$ python3 -q
>>> import numpy as np
>>> from numpy import linalg as LA
>>> np.set_printoptions(suppress=True, linewidth=140)
>>> arr = np.load("block14.npy")
>>> arr
array([[ 0, -3,  0,  0,  0,  0],
       [ 0,  0,  0,  0,  6,  0],
       [ 0,  0,  0,  0,  0, -8],
       [ 0,  0,  9,  0,  0,  0],
       [ 0,  0,  0, -8,  0,  0],
       [ 2,  0,  0,  0,  0,  0]])
>>> A2 = np.array([[-1, 5, 4],
...     [0, -2, 3],
...     [3, 3, 3],
...     [5, 3, -5],
...     [-5, 3, -3],
...     [3, -5, -5]])
>>> np.einsum("ij,ij->i", arr, arr)
array([ 9, 36, 64, 81, 64,  4])
>>> print(A2.T @ arr.T)
[[  0 -30 -24  27 -40  -2]
 [  6  18  40  27 -24  10]
 [ -9 -18  40  27  40   8]]
>>> LA.matrix_rank(np.vstack([arr, A2.T]))
np.int64(6)
>>> LA.matrix_rank(arr @ A2)
np.int64(3)
>>> np.vstack([arr, A2.T]).shape
(9, 6)
>>> cov = arr.T @ arr
>>> np.round(LA.eigvalsh(cov)[::-1], 2)
array([81., 64., 64., 36.,  9.,  4.])
>>> np.allclose(cov, cov.T)
True
>>> LA.matrix_rank(cov)
np.int64(6)
>>> (arr @ arr.T).shape
(6, 6)
>>> print(np.diag(cov))
[ 4  9 81 64 36 64]
>>> arr[:, 4] @ arr[:, 5]
np.int64(0)
>>> arr @ arr.T
array([[ 9,  0,  0,  0,  0,  0],
       [ 0, 36,  0,  0,  0,  0],
       [ 0,  0, 64,  0,  0,  0],
       [ 0,  0,  0, 81,  0,  0],
       [ 0,  0,  0,  0, 64,  0],
       [ 0,  0,  0,  0,  0,  4]])
>>> np.round(LA.pinv(arr), 2)
array([[ 0.  ,  0.  ,  0.  ,  0.  ,  0.  ,  0.5 ],
       [-0.33,  0.  ,  0.  ,  0.  ,  0.  ,  0.  ],
       [ 0.  ,  0.  ,  0.  ,  0.11,  0.  ,  0.  ],
       [ 0.  ,  0.  ,  0.  ,  0.  , -0.12,  0.  ],
       [ 0.  ,  0.17,  0.  ,  0.  ,  0.  ,  0.  ],
       [ 0.  ,  0.  , -0.12,  0.  ,  0.  ,  0.  ]])
>>> m1 = np.loadtxt("case1.csv", delimiter=",")
>>> m1.round(2)
array([[ -5.44, -12.14,   8.58,  20.72,  20.72],
       [ -5.28, -11.63,   8.2 ,  19.82,  19.82],
       [ -4.59,  -9.49,   6.6 ,  16.09,  16.09],
       [ -3.62,  -6.78,   4.62,  11.4 ,  11.4 ],
       [ -2.41,  -3.85,   2.57,   6.42,   6.42],
       [ -2.07,  -3.15,   2.1 ,   5.25,   5.25],
       [ -0.48,  -0.52,   0.4 ,   0.92,   0.92],
       [ -0.23,   1.47,  -2.9 ,  -4.37,  -4.37],
       [ -0.54,   2.13,  -4.06,  -6.19,  -6.19],
       [ -1.73,   5.21,  -8.85, -14.06, -14.06]])
>>> # column 4 repeats column 3
>>> Uu, sig, vt = LA.svd(m1)
>>> np.argmax(sig[:-1] / (sig[1:] + 1e-6)) + 1
np.int64(3)
>>> A2 = Uu[:, :3] @ np.diag(sig[:3]) @ vt[:3]
>>> LA.matrix_rank(A2)
np.int64(3)
>>> round(LA.norm(m1 - A2, 2), 2), round(sig[3], 2)
(np.float64(0.0), np.float64(0.0))
>>> round(float(np.abs(m1 - A2).max()), 2)
0.0
>>> rank = LA.matrix_rank(m1)
>>> rank
np.int64(3)
>>> N = LA.svd(m1)[2][rank:].T
>>> np.round(m1 @ N, 2) + 0
array([[0., 0.],
       [0., 0.],
       [0., 0.],
       [0., 0.],
       [0., 0.],
       [0., 0.],
       [0., 0.],
       [0., 0.],
       [0., 0.],
       [0., 0.]])
>>> np.allclose(m1 @ N, 0)
True
>>> LA.matrix_rank(m1.T @ m1), LA.matrix_rank(m1 @ m1.T)
(np.int64(3), np.int64(3))
>>> np.unique(m1.round(6), axis=0).shape
(10, 5)
>>> np.round(np.trace(LA.pinv(m1) @ m1), 2)
np.float64(3.0)
>>> K = np.load("a.npy")
>>> K
array([[ 1,  1, -1, -1,  1,  1, -1, -1],
       [ 1, -1, -1,  1, -1,  1,  1, -1],
       [ 1, -1,  1, -1, -1,  1, -1,  1]])
>>> blk = np.stack([K, -1 * K, K[::-1]])
>>> np.einsum("bij,cij->bc", blk, blk)
array([[ 24, -24,   8],
       [-24,  24,  -8],
       [  8,  -8,  24]])
>>> print(blk.sum(axis=0))
[[ 1 -1  1 -1 -1  1 -1  1]
 [ 1 -1 -1  1 -1  1  1 -1]
 [ 1  1 -1 -1  1  1 -1 -1]]
>>> print(LA.matrix_rank(blk.reshape(3, -1)))
2
>>> A2 = K / np.sqrt((K ** 2).mean(axis=1, keepdims=True))
>>> print(LA.matrix_rank(A2) == LA.matrix_rank(K))
True
>>> LA.matrix_rank(K - K.mean(axis=1, keepdims=True))
np.int64(3)
>>> A2[0]
array([ 1.,  1., -1., -1.,  1.,  1., -1., -1.])
>>> K - K.mean(axis=1, keepdims=True)
array([[ 1.,  1., -1., -1.,  1.,  1., -1., -1.],
       [ 1., -1., -1.,  1., -1.,  1.,  1., -1.],
       [ 1., -1.,  1., -1., -1.,  1., -1.,  1.]])
>>> W1 = np.array([[1, -2, 2],
...     [2, 1, -3],
...     [3, -1, 2],
...     [0, 2, 2],
...     [-1, 0, -1],
...     [2, -1, -2],
...     [0, -1, -2],
...     [2, 0, 3]])
>>> c = np.array([3, 4, -2])
>>> act = np.maximum(K @ W1 + c, 0)
>>> (act > 0).astype(int)
array([[1, 1, 0],
       [0, 1, 0],
       [1, 0, 1]])
>>> act
array([[ 2,  2,  0],
       [ 0,  2,  0],
       [10,  0,  7]])
>>> LA.matrix_rank(act)
np.int64(3)
>>> Z = np.array([[-2, 1], [-1, -1], [1, -2]])
>>> (act @ Z).round(6).argmax(axis=1)
array([1, 0, 1])
>>> act @ Z
array([[ -6,   0],
       [ -2,  -2],
       [-13,  -4]])
>>> W1 @ Z
array([[ 2, -1],
       [-8,  7],
       [-3,  0],
       [ 0, -6],
       [ 1,  1],
       [-5,  7],
       [-1,  5],
       [-1, -4]])
>>> feats = np.array([[2, 4, 0, 6, 2, 2, 3],
...     [0, 0, 0, 0, 0, 0, 0],
...     [4, 5, 0, 6, 1, 4, 3],
...     [2, 2, 0, 2, 0, 2, 1],
...     [0, 1, 0, 2, 1, 0, 1],
...     [2, 3, 0, 4, 1, 2, 2]])
>>> round(LA.norm(feats, 2) / LA.norm(feats), 2)
np.float64(0.98)
>>> np.argsort(-LA.norm(feats, axis=0).round(6), kind="stable")[:3]
array([3, 1, 0])
>>> rank = LA.matrix_rank(feats)
>>> rank
np.int64(2)
>>> N = LA.svd(feats)[2][rank:].T
>>> N.shape
(7, 5)
>>> np.round(N @ N.T, 2) + 0
array([[ 0.6 , -0.2 ,  0.  ,  0.  ,  0.2 , -0.4 ,  0.  ],
       [-0.2 ,  0.76,  0.  , -0.29, -0.04, -0.2 , -0.14],
       [ 0.  ,  0.  ,  1.  ,  0.  ,  0.  ,  0.  ,  0.  ],
       [ 0.  , -0.29,  0.  ,  0.43, -0.29,  0.  , -0.29],
       [ 0.2 , -0.04,  0.  , -0.29,  0.76,  0.2 , -0.14],
       [-0.4 , -0.2 ,  0.  ,  0.  ,  0.2 ,  0.6 ,  0.  ],
       [ 0.  , -0.14,  0.  , -0.29, -0.14,  0.  ,  0.86]])
>>> print([int(LA.matrix_rank(feats[:, :j + 1])) for j in range(7)])
[1, 2, 2, 2, 2, 2, 2]
>>> W1 = np.array([[-3, -1, 3, 0],
...     [-3, 1, 1, -2],
...     [-2, -3, -1, -1],
...     [-3, -3, 2, 3],
...     [2, -1, -2, -1],
...     [-3, -2, 2, -2],
...     [3, 0, -2, 0]])
>>> c = np.array([2, 0, -3, -1])
>>> act = np.maximum(feats @ W1 + c, 0)
>>> (act > 0).astype(int)
array([[0, 0, 1, 1],
       [1, 0, 0, 0],
       [0, 0, 1, 0],
       [0, 0, 1, 0],
       [0, 0, 0, 1],
       [0, 0, 1, 0]])
>>> Z = np.array([[-5, -5, -2], [4, 2, 4], [4, -4, -4], [-5, 5, 0]])
>>> (act @ Z).round(6).argmax(axis=1)
array([0, 2, 0, 0, 1, 0])
>>> act @ Z
array([[  37,  -37,  -52],
       [ -10,  -10,   -4],
       [ 104, -104, -104],
       [  44,  -44,  -44],
       [ -10,   10,    0],
       [  48,  -48,  -48]])
>>> round(LA.norm(feats, 1), 2), round(float(LA.norm(feats, np.inf)), 2)
(np.float64(20.0), 23.0)
>>> np.round(LA.norm(feats, axis=0), 2)
array([5.29, 7.42, 0.  , 9.8 , 2.65, 5.29, 4.9 ])
>>> np.round(LA.norm(feats[4] - feats[1]), 2)
np.float64(2.65)
>>> np.round(LA.norm(feats[4], 1), 2), round(float(LA.norm(feats[4], np.inf)), 2)
(np.float64(5.0), 2.0)
>>> X = np.load("dump.npy")
>>> print(X)
[[-0.08  0.41  0.1 ]
 [-0.64  1.    0.74]
 [ 0.81 -1.   -0.89]
 [-0.59  1.    0.69]
 [-0.16  0.71  0.2 ]
 [-0.59  1.    0.69]
 [-0.16  0.71  0.2 ]
 [ 0.16 -0.71 -0.2 ]
 [-0.2   0.8   0.24]
 [ 0.2  -0.8  -0.24]
 [-0.69  1.    0.78]]
>>> cen = (X - X.mean(axis=0)) / X.std(axis=0)
>>> cen.std(axis=0)
array([1., 1., 1.])
>>> c = LA.lstsq(np.delete(cen, 0, axis=1), cen[:, 0])[0]
>>> c.round(2)
array([ 0.06, -1.05])
>>> np.round(1 - np.var(cen[:, 0] - np.delete(cen, 0, axis=1) @ c), 2)
np.float64(1.0)
>>> np.abs(c).argmax()
np.int64(1)
>>> D = LA.norm(X[:, None] - X[None], axis=-1)
>>> print(np.round(LA.norm(X - X.mean(axis=0), axis=1), 2))
[0.15 0.94 2.02 0.89 0.34 0.89 0.34 1.21 0.43 1.31 0.99]
>>> print((D + 1e9 * np.eye(11)).round(6).argmin(axis=1))
[ 4 10  9  5  6  3  4  9  4  7  1]
>>> LA.matrix_rank(X, rtol=0.1)
np.int64(2)
>>> print(LA.cond(X) > 100)
True
>>> print([round(float(x), 2) for x in LA.svd(X, compute_uv=False)[:3]])
[3.61, 0.71, 0.02]
>>> np.argsort(-LA.norm(X, axis=0).round(6), kind="stable")[:3]
array([1, 2, 0])
>>> J = np.array([[1, 0, 0], [0, 1, 0], [1, 0, 1]])
>>> J
array([[1, 0, 0],
       [0, 1, 0],
       [1, 0, 1]])
>>> np.kron(np.eye(2, dtype=int), J)
array([[1, 0, 0, 0, 0, 0],
       [0, 1, 0, 0, 0, 0],
       [1, 0, 1, 0, 0, 0],
       [0, 0, 0, 1, 0, 0],
       [0, 0, 0, 0, 1, 0],
       [0, 0, 0, 1, 0, 1]])
>>> print(np.round(LA.eigvals(J), 2))
[1. 1. 1.]
>>> np.round(LA.eigvals(J).sum().real, 2)
np.float64(3.0)
>>> round(LA.det(2 * J), 2), round(float(LA.det(J)), 2)
(np.float64(8.0), 1.0)
>>> np.einsum("ii->", J)
np.int64(3)
>>> F = np.load("test12.npy")
>>> print(F)
[[ 1  0 -1 -2]
 [ 3  2  1  0]
 [ 1  0 -1 -2]]
>>> u, v = F[1], F[2]
>>> u @ v
np.int64(2)
>>> u @ u
np.int64(14)
>>> pr = (u @ v) / (u @ u) * u
>>> np.round(v - pr, 2)
array([ 0.57, -0.29, -1.14, -2.  ])
>>> pr.round(2)
array([0.43, 0.29, 0.14, 0.  ])
>>> np.outer(u, v)
array([[ 3,  0, -3, -6],
       [ 2,  0, -2, -4],
       [ 1,  0, -1, -2],
       [ 0,  0,  0,  0]])
>>> np.round(LA.norm(u + v) ** 2 + LA.norm(u - v) ** 2, 2)
np.float64(40.0)
>>> print(LA.matrix_rank(np.outer(u, v)))
1
>>> rng = np.random.default_rng(87)
>>> A2 = F + rng.integers(-2, 3, (3, 2)) @ rng.integers(-2, 3, (2, 4))
>>> A2
array([[ 2,  0, -2, -2],
       [-1,  0,  4,  0],
       [ 5,  4, -3, -2]])
>>> LA.matrix_rank(A2 - F, tol=1e-8)
np.int64(2)
>>> np.round(LA.svd(A2 - F, compute_uv=False), 2) + 0
array([8.  , 1.72, 0.  ])
>>> A2 - F
array([[ 1,  0, -1,  0],
       [-4, -2,  3,  0],
       [ 4,  4, -2,  0]])
>>> round(float(LA.norm(A2, "nuc")), 2)
13.31
>>> np.round(LA.norm(A2, 1), 2), round(LA.norm(A2, np.inf), 2)
(np.float64(9.0), np.float64(14.0))
>>> round(LA.norm(A2, 2), 2)
np.float64(8.32)
>>> np.round(LA.norm(A2, axis=1), 2)
array([3.46, 4.12, 7.35])
>>> E = np.loadtxt("data.csv", delimiter=",")
>>> print(E)
[[-3.  1.  1. -3.]
 [ 2.  3. -2.  1.]
 [ 3.  1. -1. -3.]
 [ 0.  0.  0.  0.]
 [-1.  6. -5.  3.]
 [ 2.  3. -2.  1.]
 [-1.  6. -5.  3.]
 [-3.  1.  1. -3.]
 [-3.  1.  1. -3.]
 [ 2.  3. -2.  1.]
 [ 0.  0.  0.  0.]
 [-3.  1.  1. -3.]
 [-4.  7. -4.  0.]
 [-1.  6. -5.  3.]
 [-3.  3. -3.  2.]
 [ 2.  7. -6.  0.]
 [ 0.  0.  0.  0.]
 [ 2.  3. -2.  1.]
 [-3.  3. -3.  2.]]
>>> # rows 1 and 5 are equal
>>> Z = E[[17, 8]].astype(float)
>>> for _ in range(7):
...     z = LA.norm(E[:, None] - Z, axis=-1).argmin(axis=1)
...     Z = np.array([E[z == j].mean(axis=0) for j in range(2)])
... 
>>> z
array([1, 0, 0, 0, 0, 0, 0, 1, 1, 0, 0, 1, 0, 0, 0, 0, 0, 0, 0])
>>> Z.round(2)
array([[ 0.  ,  3.4 , -2.67,  0.93],
       [-3.  ,  1.  ,  1.  , -3.  ]])
>>> print(np.round(Z[1] - Z[0], 2))
[-3.   -2.4   3.67 -3.93]
